In [1]: import numpy as np

In [2]: np.set_printoptions(suppress=True, linewidth=140)

In [3]: J = np.array([[0, 0, 0, 5, -6, -3],
   ...:     [0, 0, 0, 1, -4, 5],
   ...:     [0, 0, 0, 1, 8, -4],
   ...:     [5, -6, -3, 0, 0, 0],
   ...:     [1, -4, 5, 0, 0, 0],
   ...:     [1, 8, -4, 0, 0, 0]])

In [4]: J
Out[4]: 
array([[ 0,  0,  0,  5, -6, -3],
       [ 0,  0,  0,  1, -4,  5],
       [ 0,  0,  0,  1,  8, -4],
       [ 5, -6, -3,  0,  0,  0],
       [ 1, -4,  5,  0,  0,  0],
       [ 1,  8, -4,  0,  0,  0]])

In [5]: r0 = np.array([2, 0, 1, 1, 2, 1])

In [6]: Y = J + np.outer(r0, np.eye(6)[2])

In [7]: np.linalg.matrix_rank(Y - J)
Out[7]: np.int64(1)

In [8]: vec = np.array([6, -6, -8, -6, 2, 4])

In [9]: target = J @ vec

In [10]: c, lr = np.zeros(6), 1 / np.linalg.norm(J, 2) ** 2

In [11]: for i in range(8):
    ...:     c -= lr * J.T @ (J @ c - target)
    ...:     if i % 2 == 0: print(i, round(np.linalg.norm(J @ c - target), 3))
    ...: 
0 57.388
2 21.466
4 8.988
6 5.191

In [12]: c.round(3)
Out[12]: array([ 6.704, -5.604, -7.307, -4.897,  2.433,  4.585])

In [13]: round(np.linalg.cond(J), 3)
Out[13]: np.float64(4.638)

In [14]: np.allclose(J, J.T)
Out[14]: False

In [15]: (J - J.T) / 2
Out[15]: 
array([[ 0. ,  0. ,  0. ,  0. , -3.5, -2. ],
       [ 0. ,  0. ,  0. ,  3.5,  0. , -1.5],
       [ 0. ,  0. ,  0. ,  2. ,  1.5,  0. ],
       [ 0. , -3.5, -2. ,  0. ,  0. ,  0. ],
       [ 3.5,  0. , -1.5,  0. ,  0. ,  0. ],
       [ 2. ,  1.5,  0. ,  0. ,  0. ,  0. ]])

In [16]: assert J == J.T
ValueError: The truth value of an array with more than one element is ambiguous. Use a.any() or a.all()


In [17]: np.round(np.abs(np.linalg.eigvals(J)).max(), 3)
Out[17]: np.float64(10.31)

In [18]: np.allclose(J @ J.T, J.T @ J)
Out[18]: False

In [19]: rng = np.random.default_rng(86)

In [20]: lab = rng.permutation(6)

In [21]: Y = J[:, lab] * rng.choice([-1, 1], 6)

In [22]: Y
Out[22]: 
array([[-3,  0,  0,  6,  0,  5],
       [ 5,  0,  0,  4,  0,  1],
       [-4,  0,  0, -8,  0,  1],
       [ 0,  3,  6,  0, -5,  0],
       [ 0, -5,  4,  0, -1,  0],
       [ 0,  4, -8,  0, -1,  0]])

In [23]: Uu, _, Vt = np.linalg.svd(J.T @ Y)

In [24]: np.round(np.linalg.lstsq(J, Y)[0], 3) + 0
Out[24]: 
array([[ 0.,  0.,  0.,  0., -1.,  0.],
       [ 0.,  0., -1.,  0.,  0.,  0.],
       [ 0., -1.,  0.,  0.,  0.,  0.],
       [ 0.,  0.,  0.,  0.,  0.,  1.],
       [ 0.,  0.,  0., -1.,  0.,  0.],
       [ 1.,  0.,  0.,  0.,  0.,  0.]])

In [25]: np.round(Uu @ Vt, 3) + 0
Out[25]: 
array([[ 0.,  0.,  0.,  0., -1.,  0.],
       [ 0.,  0., -1.,  0.,  0.,  0.],
       [ 0., -1.,  0.,  0.,  0.,  0.],
       [ 0.,  0.,  0.,  0.,  0.,  1.],
       [ 0.,  0.,  0., -1.,  0.,  0.],
       [ 1.,  0.,  0.,  0.,  0.,  0.]])

In [26]: lab
Out[26]: array([5, 2, 1, 4, 0, 3])

In [27]: O, V = np.linalg.qr(J[:, :5])[0], np.linalg.qr(J[:, 5:])[0]

In [28]: sig = np.linalg.svd(O.T @ V, compute_uv=False)

In [29]: round(float(np.linalg.norm(O @ O.T - V @ V.T, 2)), 3)
Out[29]: 1.0

In [30]: X = np.load("layer18.npy")

In [31]: X
Out[31]: 
array([[12, 15],
       [ 8, 10],
       [12, 15]])

In [32]: np.linalg.cond(X) > 100
Out[32]: np.True_

In [33]: round(float(np.linalg.norm(X, 2) / np.linalg.norm(X)), 3)
Out[33]: 1.0

In [34]: np.allclose(X[:-1].T @ np.linalg.lstsq(X[:-1].T, X[-1])[0], X[-1])
Out[34]: True

In [35]: np.abs(np.diag(np.linalg.qr(X)[1])) > 1e-9
Out[35]: array([ True, False])

In [36]: np.linalg.lstsq(X[:-1].T, X[-1])[2]
Out[36]: np.int32(1)

In [37]: np.linalg.inv(X)
LinAlgError: Last 2 dimensions of the array must be square
